$ python3 -q
>>> import numpy as np
>>> from numpy import linalg as LA
>>> np.set_printoptions(suppress=True, linewidth=160)
>>> def rnd(a):
...     return np.round(a, 3) + 0
... 
>>> m1 = np.loadtxt("block14.csv", delimiter=",")
>>> m1
array([[ 0.647, -0.627, -4.048, -1.379, -1.845, -3.364,  0.874,  2.917, -2.274, -4.242,  3.349],
       [ 0.017, -0.424, -5.11 , -2.367, -2.084, -3.562,  0.662,  2.171, -2.932, -4.1  ,  2.544],
       [-0.845, -0.81 , -2.133, -0.912, -0.564, -2.211,  0.161,  1.225,  0.059, -2.256,  0.743],
       [-2.043, -0.955, -0.811, -3.244, -0.479, -3.812,  0.861,  1.27 ,  0.108, -1.36 ,  1.823],
       [ 1.925,  1.812, -1.715, -0.08 , -2.004,  0.614,  0.99 , -0.068, -1.648,  1.17 ,  1.442],
       [-3.45 , -3.023, -0.196, -2.158,  1.915, -3.797, -2.546,  3.151, -1.225, -4.714,  0.252],
       [-2.049, -1.238,  2.307, -0.094,  1.908, -0.404, -0.372, -0.462,  2.387, -0.687, -1.869],
       [ 3.073,  2.629,  2.226,  3.704,  1.316,  5.08 , -2.284, -3.04 , -1.939,  3.625, -1.912],
       [ 1.095,  0.971,  2.184,  1.895,  0.507,  0.811,  0.06 , -0.637, -0.49 ,  3.55 ,  0.742],
       [ 3.668,  2.134, -3.167,  2.437, -1.064, -0.28 ,  0.181,  0.615, -5.076,  2.708,  3.409],
       [ 2.391,  2.   , -1.997,  1.262, -1.244,  1.847,  0.954, -0.082, -2.712,  1.56 ,  2.647],
       [-3.874, -2.019, -3.075, -4.204, -0.691, -3.369, -0.188,  2.108,  0.667, -6.158,  0.253],
       [-1.333, -0.455, -0.874, -1.599, -0.068, -1.205,  0.221,  0.715, -0.298, -2.36 ,  0.384],
       [-4.589, -1.861,  0.587, -3.761,  1.822,  0.013, -1.196, -1.388,  0.333, -4.695, -2.308],
       [ 0.647,  0.381,  0.961, -0.037, -0.637,  0.867,  1.71 , -2.372,  2.524,  1.076, -1.714],
       [ 2.935,  1.418, -3.427,  0.687, -2.587, -0.007,  0.126,  2.14 , -2.997,  0.081,  3.224],
       [-0.296, -0.396,  0.269,  0.278,  0.321, -0.707, -0.551,  1.1  , -0.066, -0.768,  0.234],
       [-3.257, -2.389,  3.625, -0.342,  2.88 , -0.84 ,  0.449, -1.422,  4.803, -0.246, -3.607],
       [-1.135,  0.602, -2.418, -2.598, -1.304,  0.439,  1.733, -1.335, -2.671, -1.12 ,  2.279],
       [ 2.436,  2.016, -0.085,  2.335,  0.447,  1.673, -0.291, -1.337, -1.786,  2.322, -0.798],
       [ 0.331, -0.23 , -4.009, -1.034, -1.039, -3.197, -0.234,  2.355, -3.627, -2.447,  2.934],
       [-0.815,  0.054,  3.522, -0.146,  1.902,  1.561,  0.081, -2.938,  0.837,  2.785, -1.802],
       [-3.106, -1.346,  1.262, -0.179,  3.212, -1.13 , -1.724,  0.768,  0.185, -1.539, -1.539],
       [-2.875, -1.689, -3.799, -4.266, -1.235, -5.338,  1.241,  3.439, -0.22 , -4.85 ,  1.78 ],
       [ 1.86 ,  1.364,  3.004,  5.146,  3.423,  5.456, -2.365, -1.541, -1.002,  2.205, -3.026],
       [ 2.276,  0.521,  2.75 ,  4.027,  1.76 ,  0.135, -1.281, -0.533,  0.689,  4.304, -2.209],
       [ 0.468,  1.058,  1.283,  0.264,  0.211,  2.179,  0.002, -1.61 , -0.182,  1.134, -0.743],
       [ 1.092,  0.292, -4.483, -0.39 , -0.935, -2.507,  0.892,  3.364, -6.139, -1.688,  5.628],
       [ 2.148,  1.44 ,  0.442, -0.566, -2.873,  1.725,  1.622, -2.482,  2.295,  2.015, -0.683],
       [ 0.973,  1.058, -3.587, -1.41 , -2.719, -0.566,  0.488,  0.17 , -1.611, -1.563,  1.351],
       [ 1.459,  1.375,  3.375,  1.502,  0.4  ,  3.621,  0.023, -2.609,  1.128,  2.68 , -2.152],
       [ 3.596,  2.206,  0.621,  2.249, -1.585,  3.211, -0.326, -1.478, -0.17 ,  2.668, -0.024],
       [ 0.19 ,  1.097, -2.609, -1.331, -1.035, -0.672,  0.962,  0.992, -2.943, -0.792,  2.35 ],
       [ 1.53 ,  0.46 , -2.058,  1.045, -1.491, -0.236,  0.104,  1.424, -0.316, -1.073,  0.543],
       [ 3.635,  2.255,  3.272,  3.119, -0.683,  4.876, -0.169, -4.388,  1.107,  6.028, -1.823],
       [ 1.515,  0.091, -0.009,  3.124,  1.527, -0.802, -0.707,  1.56 , -1.674,  0.811,  0.618],
       [ 2.085,  1.341,  1.613,  3.892,  1.99 ,  3.032, -0.54 , -1.761, -1.675,  3.711, -0.57 ],
       [ 5.187,  1.477,  1.579,  5.553, -0.298,  1.452,  0.463, -0.94 ,  0.832,  5.554, -0.51 ],
       [ 1.824,  0.977,  4.282,  1.683,  0.147,  4.017, -0.284, -3.561,  2.872,  3.421, -2.701]])
>>> proj = m1 @ LA.solve(m1.T @ m1, m1.T)
>>> print(rnd(np.trace(proj)))
11.0
>>> np.allclose(proj @ proj, proj)
True
>>> print(rnd(proj @ m1[:, 6]))
[ 0.874  0.662  0.161  0.861  0.99  -2.546 -0.372 -2.284  0.06   0.181  0.954 -0.188  0.221 -1.196  1.71   0.126 -0.551  0.449  1.733 -0.291 -0.234  0.081
 -1.724  1.241 -2.365 -1.281  0.002  0.892  1.622  0.488  0.023 -0.326  0.962  0.104 -0.169 -0.707 -0.54   0.463 -0.284]
